>>> import numpy as np
>>> import numpy.linalg as la
>>> np.set_printoptions(precision=2, suppress=True, linewidth=200, sign=" ")
>>> def tidy(a):
...     return np.round(a, 2) + 0
... 
>>> A = np.load("block17.npy")
>>> print(tidy(A))
[[-2.56  1.03 -4.17]
 [-0.13 -2.14  4.51]
 [-2.76 -2.52  3.32]
 [-4.48 -0.6  -2.14]
 [-4.64 -1.83  0.38]
 [ 4.1   2.27 -1.75]
 [-3.67 -2.42  2.39]
 [ 4.24  0.28  2.64]
 [-0.49  1.95 -4.58]
 [-2.18  1.24 -4.33]
 [-0.57 -2.26  4.42]
 [-4.13 -2.25  1.68]
 [ 3.6   2.43 -2.48]
 [-1.33 -2.41  4.17]
 [ 4.76  1.47  0.48]
 [-2.68 -2.53  3.38]
 [-4.74 -1.59 -0.19]
 [ 1.96 -1.35  4.4 ]
 [-4.72 -1.64 -0.08]
 [ 3.53 -0.38  3.52]
 [-2.86  0.85 -4.02]
 [ 2.94  2.52 -3.17]
 [-4.72 -1.65 -0.05]
 [-3.63  0.3  -3.43]]
>>> # rank 2
>>> basis = A[[0, 7]].astype(float)
>>> for _ in range(7):
...     idx = la.norm(A[:, None] - basis, axis=-1).argmin(axis=1)
...     basis = np.array([A[idx == j].mean(axis=0) for j in range(2)])
... 
>>> idx
array([ 0,  1,  1,  0,  0,  1,  0,  1,  0,  0,  1,  0,  1,  1,  1,  1,  0,  1,  0,  1,  0,  1,  0,  0])
>>> np.bincount(idx)
array([ 12,  12])
>>> tidy(basis)
array([[-3.57, -0.55, -1.54],
       [ 1.47, -0.39,  1.95]])
>>> cen = A - A.mean(axis=0)
>>> vecs = la.svd(cen)[2][:2]
>>> M2 = cen - cen @ vecs.T @ vecs
>>> print(tidy((cen @ vecs.T).std(axis=0)))
[ 3.49  3.38]
>>> tidy(M2.std(axis=0))
array([ 0.,  0.,  0.])
>>> cen = A - A.mean(axis=0)
>>> left, sv, vt = la.svd(cen, full_matrices=False)
>>> tidy(vt[0] * np.sign(vt[0, np.abs(vt[0]).argmax()]))
array([ 0.7 ,  0.49, -0.52])
>>> tidy((sv ** 2).sum() ** 2 / (sv ** 4).sum())
np.float64(2.0)
>>> print(la.matrix_rank(cen))
2
>>> tidy(cen.mean(axis=0))
array([ 0.,  0.,  0.])
>>> np.abs(vt[0]).argmax()
np.int64(0)
>>> feats = np.load("test12.npy")
>>> feats
array([[ 6,  9,  3,  0,  3,  9,  9,  6,  0],
       [ 4,  6,  2,  0,  2,  6,  6,  4,  0],
       [ 0,  0,  0,  0,  0,  0,  0,  0,  0],
       [-6, -9, -3,  0, -3, -9, -9, -6,  0],
       [ 0,  0,  0,  0,  0,  0,  0,  0,  0],
       [ 4,  6,  2,  0,  2,  6,  6,  4,  0],
       [-4, -6, -2,  0, -2, -6, -6, -4,  0],
       [ 0,  0,  0,  0,  0,  0,  0,  0,  0],
       [-6, -9, -3,  0, -3, -9, -9, -6,  0],
       [ 2,  3,  1,  0,  1,  3,  3,  2,  0],
       [-4, -6, -2,  0, -2, -6, -6, -4,  0]])
>>> # row 4 repeats row 2
>>> rk = la.matrix_rank(feats)
>>> rk
np.int64(1)
>>> ns = la.svd(feats)[2][rk:].T
>>> [int(la.matrix_rank(np.delete(feats, i, axis=0))) for i in range(11)]
[1, 1, 1, 1, 1, 1, 1, 1, 1, 1, 1]
>>> tidy(ns @ ns.T)
array([[ 0.89, -0.16, -0.05,  0.  , -0.05, -0.16, -0.16, -0.11,  0.  ],
       [-0.16,  0.76, -0.08,  0.  , -0.08, -0.24, -0.24, -0.16,  0.  ],
       [-0.05, -0.08,  0.97,  0.  , -0.03, -0.08, -0.08, -0.05,  0.  ],
       [ 0.  ,  0.  ,  0.  ,  1.  ,  0.  ,  0.  ,  0.  ,  0.  ,  0.  ],
       [-0.05, -0.08, -0.03,  0.  ,  0.97, -0.08, -0.08, -0.05,  0.  ],
       [-0.16, -0.24, -0.08,  0.  , -0.08,  0.76, -0.24, -0.16,  0.  ],
       [-0.16, -0.24, -0.08,  0.  , -0.08, -0.24,  0.76, -0.16,  0.  ],
       [-0.11, -0.16, -0.05,  0.  , -0.05, -0.16, -0.16,  0.89,  0.  ],
       [ 0.  ,  0.  ,  0.  ,  0.  ,  0.  ,  0.  ,  0.  ,  0.  ,  1.  ]])
>>> [int(la.matrix_rank(feats[:, :j + 1])) for j in range(9)]
[1, 1, 1, 1, 1, 1, 1, 1, 1]
>>> print(ns.shape)
(9, 8)
>>> [int(la.matrix_rank(feats[:i])) for i in range(1, len(feats) + 1)]
[1, 1, 1, 1, 1, 1, 1, 1, 1, 1, 1]
>>> X = np.loadtxt("w.csv", delimiter=",")
>>> X
array([[-1., -3.,  2., -3.,  2.,  0.,  0.,  0.,  1.],
       [-1., -3.,  2., -1.,  2.,  1.,  1.,  3., -2.],
       [-1.,  1., -2., -2., -3., -3.,  2.,  2., -2.],
       [-3.,  2.,  2., -1.,  0.,  1.,  0.,  2., -3.],
       [ 3., -1.,  3.,  3.,  3., -1.,  3.,  1.,  0.],
       [-1.,  2.,  3., -1.,  1., -3., -1.,  1., -2.],
       [ 2.,  0., -1.,  1.,  0., -3.,  3., -2.,  0.],
       [ 0., -2., -3., -3., -3.,  1.,  3.,  0., -1.],
       [ 1., -3.,  1., -1., -2.,  0.,  0., -1.,  0.]])
>>> q, Rm = la.qr(X)
>>> tidy(q @ Rm)
array([[-1., -3.,  2., -3.,  2.,  0.,  0.,  0.,  1.],
       [-1., -3.,  2., -1.,  2.,  1.,  1.,  3., -2.],
       [-1.,  1., -2., -2., -3., -3.,  2.,  2., -2.],
       [-3.,  2.,  2., -1.,  0.,  1.,  0.,  2., -3.],
       [ 3., -1.,  3.,  3.,  3., -1.,  3.,  1.,  0.],
       [-1.,  2.,  3., -1.,  1., -3., -1.,  1., -2.],
       [ 2.,  0., -1.,  1.,  0., -3.,  3., -2.,  0.],
       [ 0., -2., -3., -3., -3.,  1.,  3.,  0., -1.],
       [ 1., -3.,  1., -1., -2.,  0.,  0., -1.,  0.]])
>>> tidy(q.T @ q)
array([[ 1.,  0.,  0.,  0.,  0.,  0.,  0.,  0.,  0.],
       [ 0.,  1.,  0.,  0.,  0.,  0.,  0.,  0.,  0.],
       [ 0.,  0.,  1.,  0.,  0.,  0.,  0.,  0.,  0.],
       [ 0.,  0.,  0.,  1.,  0.,  0.,  0.,  0.,  0.],
       [ 0.,  0.,  0.,  0.,  1.,  0.,  0.,  0.,  0.],
       [ 0.,  0.,  0.,  0.,  0.,  1.,  0.,  0.,  0.],
       [ 0.,  0.,  0.,  0.,  0.,  0.,  1.,  0.,  0.],
       [ 0.,  0.,  0.,  0.,  0.,  0.,  0.,  1.,  0.],
       [ 0.,  0.,  0.,  0.,  0.,  0.,  0.,  0.,  1.]])
>>> np.trace(q @ q.T)
np.float64(9.0)
>>> q.shape, Rm.shape
((9, 9), (9, 9))
>>> np.allclose(Rm.T @ Rm, X.T @ X)
True
>>> E = np.load("mat.npy")
>>> print(E)
[[ 3  1  2  3  1  3  3  0  1]
 [ 0  0  0  0  0  0  0  0  0]
 [ 6  2  4  6  2  6  6  0  2]
 [ 0  0  0  0  0  0  0  0  0]
 [ 6  2  4  6  2  6  6  0  2]
 [ 6  2  4  6  2  6  6  0  2]
 [ 9  3  6  9  3  9  9  0  3]
 [ 6  2  4  6  2  6  6  0  2]
 [ 3  1  2  3  1  3  3  0  1]
 [ 9  3  6  9  3  9  9  0  3]
 [ 9  3  6  9  3  9  9  0  3]
 [ 6  2  4  6  2  6  6  0  2]
 [ 9  3  6  9  3  9  9  0  3]]
>>> # columns 0 and 3 are equal
>>> x0 = np.array([1, 0, -2, 0, 5, 3, -3, 2, 5])
>>> np.einsum("ij,j->i", E, x0)
array([  9,   0,  18,   0,  18,  18,  27,  18,   9,  27,  27,  18,  27])
>>> print((E @ x0).argmax())
6
>>> E * x0
array([[  3,   0,  -4,   0,   5,   9,  -9,   0,   5],
       [  0,   0,   0,   0,   0,   0,   0,   0,   0],
       [  6,   0,  -8,   0,  10,  18, -18,   0,  10],
       [  0,   0,   0,   0,   0,   0,   0,   0,   0],
       [  6,   0,  -8,   0,  10,  18, -18,   0,  10],
       [  6,   0,  -8,   0,  10,  18, -18,   0,  10],
       [  9,   0, -12,   0,  15,  27, -27,   0,  15],
       [  6,   0,  -8,   0,  10,  18, -18,   0,  10],
       [  3,   0,  -4,   0,   5,   9,  -9,   0,   5],
       [  9,   0, -12,   0,  15,  27, -27,   0,  15],
       [  9,   0, -12,   0,  15,  27, -27,   0,  15],
       [  6,   0,  -8,   0,  10,  18, -18,   0,  10],
       [  9,   0, -12,   0,  15,  27, -27,   0,  15]])
>>> np.sign((E @ x0).round(6))
array([ 1,  0,  1,  0,  1,  1,  1,  1,  1,  1,  1,  1,  1])
>>> E @ (2 * x0)
array([ 18,   0,  36,   0,  36,  36,  54,  36,  18,  54,  54,  36,  54])
>>> E @ np.eye(9)[2]
array([ 2.,  0.,  4.,  0.,  4.,  4.,  6.,  4.,  2.,  6.,  6.,  4.,  6.])
>>> E @ x0
array([  9,   0,  18,   0,  18,  18,  27,  18,   9,  27,  27,  18,  27])
>>> left, sv, vt = la.svd(E)
>>> tidy(sv)
array([ 49.94,   0.  ,   0.  ,   0.  ,   0.  ,   0.  ,   0.  ,   0.  ,   0.  ])
>>> print(np.argmax(sv[:-1] / (sv[1:] + 1e-6)) + 1)
1
>>> M2 = left[:, :1] @ np.diag(sv[:1]) @ vt[:1]
>>> tidy(la.norm(E - M2, 2)), tidy(sv[1])
(np.float64(0.0), np.float64(0.0))
>>> print(la.matrix_rank(M2))
1
>>> rk = la.matrix_rank(E)
>>> rk
np.int64(1)
>>> ns = la.svd(E)[2][rk:].T
>>> print(la.matrix_rank(E.T @ E), la.matrix_rank(E @ E.T))
1 1
>>> [int(la.matrix_rank(E[:i])) for i in range(1, len(E) + 1)]
[1, 1, 1, 1, 1, 1, 1, 1, 1, 1, 1, 1, 1]
>>> [int(la.matrix_rank(np.delete(E, i, axis=0))) for i in range(13)]
[1, 1, 1, 1, 1, 1, 1, 1, 1, 1, 1, 1, 1]
>>> left, sv = la.svd(E)
Traceback (most recent call last):
  File "<python-input-66>", line 1, in <module>
    left, sv = la.svd(E)
    ^^^^^^^^
ValueError: too many values to unpack (expected 2)
>>> left, sv, vt = la.svd(E, full_matrices=False)
>>> tidy(vt @ vt.T)
array([[ 1.,  0.,  0.,  0.,  0.,  0.,  0.,  0.,  0.],
       [ 0.,  1.,  0.,  0.,  0.,  0.,  0.,  0.,  0.],
       [ 0.,  0.,  1.,  0.,  0.,  0.,  0.,  0.,  0.],
       [ 0.,  0.,  0.,  1.,  0.,  0.,  0.,  0.,  0.],
       [ 0.,  0.,  0.,  0.,  1.,  0.,  0.,  0.,  0.],
       [ 0.,  0.,  0.,  0.,  0.,  1.,  0.,  0.,  0.],
       [ 0.,  0.,  0.,  0.,  0.,  0.,  1.,  0.,  0.],
       [ 0.,  0.,  0.,  0.,  0.,  0.,  0.,  1.,  0.],
       [ 0.,  0.,  0.,  0.,  0.,  0.,  0.,  0.,  1.]])
>>> tidy(np.sqrt((sv ** 2).sum())), tidy(la.norm(E))
(np.float64(49.94), np.float64(49.94))
>>> print(tidy(left.T @ E @ vt.T))
[[ 49.94   0.     0.     0.     0.     0.     0.     0.     0.  ]
 [  0.     0.     0.     0.     0.     0.     0.     0.     0.  ]
 [  0.     0.     0.     0.     0.     0.     0.     0.     0.  ]
 [  0.     0.     0.     0.     0.     0.     0.     0.     0.  ]
 [  0.     0.     0.     0.     0.     0.     0.     0.     0.  ]
 [  0.     0.     0.     0.     0.     0.     0.     0.     0.  ]
 [  0.     0.     0.     0.     0.     0.     0.     0.     0.  ]
 [  0.     0.     0.     0.     0.     0.     0.     0.     0.  ]
 [  0.     0.     0.     0.     0.     0.     0.     0.     0.  ]]
>>> tidy(left.T @ left)
array([[ 1.,  0.,  0.,  0.,  0.,  0.,  0.,  0.,  0.],
       [ 0.,  1.,  0.,  0.,  0.,  0.,  0.,  0.,  0.],
       [ 0.,  0.,  1.,  0.,  0.,  0.,  0.,  0.,  0.],
       [ 0.,  0.,  0.,  1.,  0.,  0.,  0.,  0.,  0.],
       [ 0.,  0.,  0.,  0.,  1.,  0.,  0.,  0.,  0.],
       [ 0.,  0.,  0.,  0.,  0.,  1.,  0.,  0.,  0.],
       [ 0.,  0.,  0.,  0.,  0.,  0.,  1.,  0.,  0.],
       [ 0.,  0.,  0.,  0.,  0.,  0.,  0.,  1.,  0.],
       [ 0.,  0.,  0.,  0.,  0.,  0.,  0.,  0.,  1.]])
>>> np.cumsum(sv ** 2) / np.sum(sv ** 2)
array([ 1.,  1.,  1.,  1.,  1.,  1.,  1.,  1.,  1.])
>>> np.allclose(left * sv @ vt, E)
True
>>> left, sv, vt = la.svd(E)
>>> vecs = vt[:(sv > 1e-8).sum()]
>>> rng = np.random.default_rng(3522)
>>> x0 = E[4] + -3 * E[1] + rng.integers(2) * np.eye(9)[2]
>>> print(x0)
[ 6.  2.  4.  6.  2.  6.  6.  0.  2.]
>>> tidy(la.norm(x0 - vecs.T @ vecs @ x0))
np.float64(0.0)
>>> F = np.load("m.npy")
>>> F
array([[ 0.97, -0.56, -0.88,  1.  ,  0.72, -0.62, -0.91, -0.99,  0.74],
       [-1.  ,  0.62, -0.94, -0.46, -1.  ,  0.87,  1.  ,  1.  , -0.81],
       [-0.93,  0.79,  0.98, -1.  , -0.29,  0.72,  0.91,  0.99, -0.97],
       [ 1.  ,  0.34,  0.86,  0.87,  0.99, -0.51, -0.99, -1.  , -0.71],
       [ 1.  , -0.99, -1.  ,  1.  , -0.78, -0.78, -0.14, -1.  ,  0.83],
       [ 1.  , -1.  , -0.99,  0.74, -0.97, -0.61,  0.82, -0.98,  0.58],
       [-0.9 ,  0.83,  0.11,  0.79,  0.56,  0.24, -0.23,  0.03, -0.4 ],
       [-0.91, -0.93, -1.  ,  0.98, -0.99, -0.29,  0.87,  0.41,  0.99],
       [ 0.47, -0.18,  0.97, -1.  ,  0.31, -0.15, -0.63,  0.96,  0.74],
       [ 1.  , -0.95,  0.52, -0.98, -0.41, -0.34,  0.28, -0.58, -0.35],
       [ 0.35,  0.84,  0.95, -0.37,  0.96,  0.03, -0.88, -0.32, -0.62],
       [-1.  ,  0.65, -0.99,  0.98, -0.97,  0.27,  0.74,  0.98,  0.99],
       [-1.  ,  0.96,  0.75, -0.99, -0.92,  0.92,  1.  ,  1.  , -0.99],
       [ 1.  , -0.95,  0.18, -0.16,  0.77, -0.85, -0.99, -0.93,  0.99],
       [ 0.96,  0.37, -0.74,  1.  ,  0.93, -0.24, -0.77, -1.  , -0.88],
       [ 0.64, -0.93, -0.54, -0.96, -0.96, -0.05,  0.89,  0.76,  0.45],
       [-0.99,  0.99,  0.54,  0.99,  0.96,  0.62, -0.33, -0.62, -0.98],
       [-0.69,  1.  ,  0.88,  0.98,  0.99,  0.73, -0.11, -0.98, -1.  ],
       [ 1.  , -0.79,  0.7 , -0.87,  0.41, -0.13,  0.2 , -0.93, -0.94],
       [ 0.76,  0.97,  1.  , -0.41,  1.  ,  0.27, -0.93, -0.84, -0.99],
       [ 0.85,  0.24,  0.83, -0.33,  0.9 , -0.35, -0.92, -0.48,  0.43],
       [-0.97, -0.24,  0.33, -0.97, -0.77, -0.23, -0.41,  1.  ,  1.  ],
       [ 1.  , -0.87,  0.99, -1.  ,  0.95, -0.61, -0.95, -0.91, -0.45],
       [-0.97,  0.72, -0.98,  1.  , -0.32,  0.34,  0.68, -0.88, -0.67],
       [ 0.19, -0.6 , -0.51, -0.24, -0.65, -0.11,  0.36,  0.24,  0.52],
       [-0.89,  0.23, -0.66,  0.68, -0.49,  0.1 ,  0.32,  0.45,  0.47],
       [-0.79,  0.33, -0.66,  0.86, -0.19,  0.08,  0.15, -0.1 ,  0.18],
       [-0.99, -0.71, -0.98, -0.24, -1.  ,  0.48,  0.99,  0.97,  0.48],
       [ 0.93, -0.66,  1.  , -1.  , -0.49,  0.38,  0.78,  1.  , -0.81],
       [ 0.79,  1.  ,  1.  ,  0.2 ,  1.  ,  0.67, -0.72, -0.98, -1.  ],
       [-0.9 ,  0.41,  0.97, -1.  , -0.04,  0.07, -0.45,  1.  ,  0.89],
       [-0.99,  0.99,  0.97, -0.55,  0.88,  0.84,  0.76,  0.58, -1.  ],
       [-0.06,  0.41,  0.54, -0.41,  0.3 ,  0.24,  0.26,  0.01, -0.78],
       [-0.91,  0.15, -0.14, -0.8 , -0.87,  0.58,  0.97,  0.86, -0.87]])
>>> M2 = np.c_[F[:, :1] @ np.array([[2]]), np.array([3, 2, 0, 0, 3, 3, 3, 0, 1, 3, 2, 2, 3, 2, 0, 3, 0, 1, 0, 2, 0, 0, 3, 2, 2, 1, 3, 1, 2, 0, 3, 3, 0, 1])]
>>> M2
array([[ 1.94,  3.  ],
       [-2.  ,  2.  ],
       [-1.86,  0.  ],
       [ 2.  ,  0.  ],
       [ 2.  ,  3.  ],
       [ 2.  ,  3.  ],
       [-1.8 ,  3.  ],
       [-1.82,  0.  ],
       [ 0.94,  1.  ],
       [ 2.  ,  3.  ],
       [ 0.7 ,  2.  ],
       [-2.  ,  2.  ],
       [-2.  ,  3.  ],
       [ 2.  ,  2.  ],
       [ 1.92,  0.  ],
       [ 1.28,  3.  ],
       [-1.98,  0.  ],
       [-1.38,  1.  ],
       [ 2.  ,  0.  ],
       [ 1.52,  2.  ],
       [ 1.7 ,  0.  ],
       [-1.94,  0.  ],
       [ 2.  ,  3.  ],
       [-1.94,  2.  ],
       [ 0.38,  2.  ],
       [-1.78,  1.  ],
       [-1.58,  3.  ],
       [-1.98,  1.  ],
       [ 1.86,  2.  ],
       [ 1.58,  0.  ],
       [-1.8 ,  3.  ],
       [-1.98,  3.  ],
       [-0.12,  0.  ],
       [-1.82,  1.  ]])
>>> tidy(la.lstsq(F, M2[:, 0])[0])
array([ 2.,  0.,  0.,  0.,  0.,  0.,  0.,  0.,  0.])
>>> la.matrix_rank(M2)
np.int64(2)
>>> print(tidy(la.norm(la.qr(F)[0].T @ M2, axis=0) ** 2 / ((M2 ** 2).sum(axis=0) + 1e-12)))
[ 1.    0.09]
>>> tidy(la.norm(M2 - F @ la.lstsq(F, M2)[0], axis=0))
array([  0.  ,  11.13])
>>> la.matrix_rank(np.c_[F, M2])
np.int64(10)
